In [1]: import numpy as np

In [2]: np.set_printoptions(precision=2, suppress=True, linewidth=160, floatmode="fixed")

In [3]: def tidy(a):
   ...:     return np.round(a, 2) + 0
   ...: 

In [4]: A = np.loadtxt("m.csv", delimiter=",")

In [5]: print(A)
[[ 0.00  0.00  0.00]
 [-1.00  2.00  0.00]
 [ 3.00 -2.00 -2.00]]

In [6]: print(A.shape)
(3, 3)

In [7]: print(A.sum(axis=1))
[ 0.00  1.00 -1.00]

In [8]: print(tidy(np.linalg.norm(A)))
4.69

In [9]: print(np.abs(A).max())
3.0

In [10]: f = np.array([0, 1, 1])

In [11]: print(np.array([np.convolve(row, f, "same") for row in A]))
[[ 0.00  0.00  0.00]
 [-1.00  1.00  2.00]
 [ 3.00  1.00 -4.00]]

In [12]: print(np.cross(A[0, :3], A[2, :3]))
[ 0.00  0.00 -0.00]

In [13]: print(np.convolve(A[0], f))
[0.00 0.00 0.00 0.00 0.00]

In [14]: left, s, VT = np.linalg.svd(A)

In [15]: vecs = VT[:(s > 1e-8).sum()]

In [16]: rng = np.random.default_rng(96)

In [17]: x = A[1] + 5 * A[0] + rng.integers(2) * np.eye(3)[1]

In [18]: print(x)
[-1.00  3.00  0.00]

In [19]: print(tidy(np.diag(vecs.T @ vecs)))
[0.56 0.89 0.56]

In [20]: print(np.allclose(vecs.T @ vecs @ x, x))
False

In [21]: left, s, VT = np.linalg.svd(A)

In [22]: print(np.argmax(s[:-1] / (s[1:] + 1e-6)) + 1)
2

In [23]: out = left[:, :2] @ np.diag(s[:2]) @ VT[:2]

In [24]: print(tidy(np.linalg.norm(A - out, 2)), tidy(s[2]))
0.0 0.0

In [25]: def softmax(z):
    ...:     e = np.exp(z - z.max(axis=-1, keepdims=True))
    ...:     return e / e.sum(axis=-1, keepdims=True)
    ...: 

In [26]: print(tidy(softmax(A[0])))
[0.33 0.33 0.33]

In [27]: S = A @ A.T / np.sqrt(3)

In [28]: print(tidy(softmax(S)))
[[0.33 0.33 0.33]
 [0.05 0.95 0.00]
 [0.00 0.00 1.00]]

In [29]: print(tidy(softmax(S + np.triu(np.full(S.shape, -np.inf), 1))))
[[1.00 0.00 0.00]
 [0.05 0.95 0.00]
 [0.00 0.00 1.00]]

In [30]: print(softmax(S).round(6).argmax(axis=1))
[0 1 2]

In [31]: feats = np.load("out19.npy")

In [32]: print(feats)
[[0.00 0.00 0.00 0.00 3.00 2.00]
 [0.00 0.00 0.00 0.00 3.00 2.00]
 [0.00 0.00 0.00 0.00 1.00 0.00]
 [0.00 0.00 0.00 0.00 2.00 1.00]
 [3.00 3.00 1.00 2.00 0.00 0.00]
 [2.00 2.00 0.00 1.00 0.00 0.00]]

In [33]: # rank 4

In [34]: print(np.linalg.matrix_rank(feats, rtol=0.1))
4

In [35]: print(np.linalg.cond(feats) > 100)
True

In [36]: left, s, VT = np.linalg.svd(feats)

In [37]: print(tidy(s))
[5.63 5.63 0.59 0.59 0.00 0.00]

In [38]: print(np.argmax(s[:-1] / (s[1:] + 1e-6)) + 1)
4

In [39]: out = left[:, :4] @ np.diag(s[:4]) @ VT[:4]

In [40]: print(tidy(np.abs(feats - out).max()))
0.0

In [41]: print(feats.sum(axis=0))
[5.00 5.00 1.00 3.00 9.00 5.00]

In [42]: print(np.diff(feats, axis=0))
[[ 0.00  0.00  0.00  0.00  0.00  0.00]
 [ 0.00  0.00  0.00  0.00 -2.00 -2.00]
 [ 0.00  0.00  0.00  0.00  1.00  1.00]
 [ 3.00  3.00  1.00  2.00 -2.00 -1.00]
 [-1.00 -1.00 -1.00 -1.00  0.00  0.00]]

In [43]: X = np.array([[-7, 2, 6, 8],
    ...:     [0, 0, 0, 0],
    ...:     [-5, 4, 2, 5],
    ...:     [1, 3, 3, -2],
    ...:     [4, 3, 1, 4],
    ...:     [0, 0, 0, 0],
    ...:     [4, 3, 1, 4],
    ...:     [4, 3, 1, 4],
    ...:     [-1, 7, 3, 9],
    ...:     [0, 0, 0, 0],
    ...:     [-7, 2, 6, 8],
    ...:     [0, 0, 0, 0],
    ...:     [0, 0, 0, 0],
    ...:     [0, 0, 0, 0]])

In [44]: # row 5 repeats row 1

In [45]: x = np.array([4, 5, 1, 0])

In [46]: target = X @ x

In [47]: print(tidy(np.linalg.pinv(X) @ X))
[[1.00 0.00 0.00 0.00]
 [0.00 1.00 0.00 0.00]
 [0.00 0.00 1.00 0.00]
 [0.00 0.00 0.00 1.00]]

In [48]: print(target)
[-12   0   2  22  32   0  32  32  34   0 -12   0   0   0]

In [49]: print(tidy(np.linalg.solve(X.T @ X, X.T @ target)))
[4.00 5.00 1.00 0.00]

In [50]: target = target + 0.02 * rng.normal(size=14)

In [51]: print(tidy(target))
[-11.97  -0.02   1.96  21.99  32.03  -0.02  32.02  31.99  33.98   0.01 -11.99   0.00   0.01  -0.01]

In [52]: beta, *_ = np.linalg.lstsq(X, target)

In [53]: print(tidy(X.T @ (target - X @ beta)))
[0.00 0.00 0.00 0.00]

In [54]: print(beta.round())
[4.00 5.00 1.00 0.00]

In [55]: print(tidy(np.trace(np.linalg.pinv(feats) @ feats)))
4.0

In [56]: print(np.linalg.lstsq(feats[:-1].T, feats[-1])[2])
3

In [57]: D = np.linalg.norm(X[:, None] - X[None], axis=-1)

In [58]: print(tidy(D[0]))
[ 0.00 12.37  5.74 13.19 12.77 12.37 12.77 12.77  8.43 12.37  0.00 12.37 12.37 12.37]

In [59]: print(tidy(np.linalg.norm(X, axis=1)))
[12.37  0.00  8.37  4.80  6.48  0.00  6.48  6.48 11.83  0.00 12.37  0.00  0.00  0.00]

In [60]: print(np.linalg.matrix_rank(D ** 2))
6

In [61]: print(D[0].round(6).argsort(kind="stable")[:4])
[ 0 10  2  8]

In [62]: print(np.flatnonzero(D[0] < D.mean() / 2))
[ 0 10]

In [63]: print((D + 1e9 * np.eye(14)).round(6).argmin(axis=1))
[10  5  0  1  6  1  4  4  2  1  0  1  1  1]

In [64]: m1 = np.load("block3.npy")

In [65]: print(m1)
[[0 0 1]
 [0 0 1]
 [1 1 0]]

In [66]: # symmetric

In [67]: left, s, VT = np.linalg.svd(m1)

In [68]: vecs = VT[:(s > 1e-8).sum()]

In [69]: x = m1[0] + 3 * m1[2] + rng.integers(2) * np.eye(3)[0]

In [70]: print(x)
[4.00 3.00 1.00]

In [71]: print(tidy(np.diag(vecs.T @ vecs)))
[0.50 0.50 1.00]

In [72]: print(np.linalg.matrix_rank(np.vstack([m1, x])))
3

In [73]: print(tidy(vecs.T @ vecs))
[[0.50 0.50 0.00]
 [0.50 0.50 0.00]
 [0.00 0.00 1.00]]

In [74]: print(tidy(np.linalg.norm(x - vecs.T @ vecs @ x)))
0.71

In [75]: print(m1 @ m1)
[[1 1 0]
 [1 1 0]
 [0 0 2]]

In [76]: print(tidy(np.abs(np.linalg.eigvals(m1)).max()))
1.41

In [77]: print(np.allclose(m1 @ m1.T, m1.T @ m1))
True

In [78]: print(np.trace(m1))
0

In [79]: print(tidy(np.sort(np.abs(np.linalg.eigvals(m1)))))
[0.00 1.41 1.41]

In [80]: print((m1 + m1.T) / 2)
[[0.00 0.00 1.00]
 [0.00 0.00 1.00]
 [1.00 1.00 0.00]]

In [81]: print(np.linalg.matrix_power(m1, 4))
[[2 2 0]
 [2 2 0]
 [0 0 4]]

In [82]: print(np.argwhere(np.triu(m1)))
[[0 2]
 [1 2]]

In [83]: print(np.trace(m1 @ m1 @ m1) // 6)
0

In [84]: print(m1.sum(axis=0))
[1 1 2]

In [85]: print(m1 @ m1)
[[1 1 0]
 [1 1 0]
 [0 0 2]]

In [86]: low = np.diag(m1.sum(axis=1)) - m1

In [87]: print(low)
[[ 1  0 -1]
 [ 0  1 -1]
 [-1 -1  2]]

In [88]: print(np.linalg.matrix_rank(low))
2

In [89]: print((np.linalg.eigvalsh(low) < 1e-8).sum())
1

In [90]: print(tidy(np.linalg.eigvalsh(low)))
[0.00 1.00 3.00]

In [91]: print(np.argsort(-np.linalg.norm(m1, axis=0).round(6), kind="stable")[:3])
[2 0 1]

In [92]: print(tidy(np.linalg.norm(m1, 2) / np.linalg.norm(m1)))
0.71

In [93]: print(np.linalg.cond(m1) > 100)
True

In [94]: print([round(float(x), 2) for x in np.linalg.svd(m1, compute_uv=False)[:3]])
[1.41, 1.41, 0.0]

In [95]: E = np.load("case18.npy")

In [96]: print(E)
[[  8.42  21.91 -19.88   5.33  17.77]
 [  5.59  10.51  -1.40   9.15   9.57]
 [  8.90  23.27 -19.65   4.59  19.94]
 [  9.40  23.45 -19.78   6.48  19.50]
 [  7.28  10.47  -3.61   7.48  10.13]
 [  9.76  20.75 -20.59   7.41  21.45]
 [ 14.41   3.67  -0.91  -6.01   6.77]
 [  7.90  19.40 -21.02   5.38  20.45]
 [  8.75  19.88 -18.87   6.24  19.81]
 [ 12.36  -0.03  -1.26  -5.94   7.97]
 [ 12.43  -0.23   0.98  -2.78   8.03]
 [ 13.73   0.89  -1.21  -4.74   7.27]
 [  6.98  11.57  -0.73   9.71   8.66]
 [  9.29  21.67 -18.45   6.05  19.64]
 [  6.79   8.75  -0.82   8.88   9.90]
 [ 12.52   1.69   1.08  -5.36   4.94]
 [  8.03  23.74 -21.52   5.28  18.84]]

In [97]: left, s, VT = np.linalg.svd(E, full_matrices=False)

In [98]: print(tidy(np.abs(VT[0])))
[0.29 0.59 0.49 0.17 0.55]

In [99]: print(np.abs(left[:, 0]).round(6).argmax())
5

In [100]: print((s > 1e-8).sum())
5

In [101]: print(np.allclose(left * s @ VT, E))
True

In [102]: print(tidy(VT @ VT.T))
[[1.00 0.00 0.00 0.00 0.00]
 [0.00 1.00 0.00 0.00 0.00]
 [0.00 0.00 1.00 0.00 0.00]
 [0.00 0.00 0.00 1.00 0.00]
 [0.00 0.00 0.00 0.00 1.00]]

In [103]: print(tidy(np.sqrt((s ** 2).sum())), tidy(np.linalg.norm(E)))
116.54 116.54

In [104]: print(tidy(s / s[0]))
[1.00 0.28 0.18 0.06 0.02]

In [105]: print(tidy(left.T @ left))
[[1.00 0.00 0.00 0.00 0.00]
 [0.00 1.00 0.00 0.00 0.00]
 [0.00 0.00 1.00 0.00 0.00]
 [0.00 0.00 0.00 1.00 0.00]
 [0.00 0.00 0.00 0.00 1.00]]
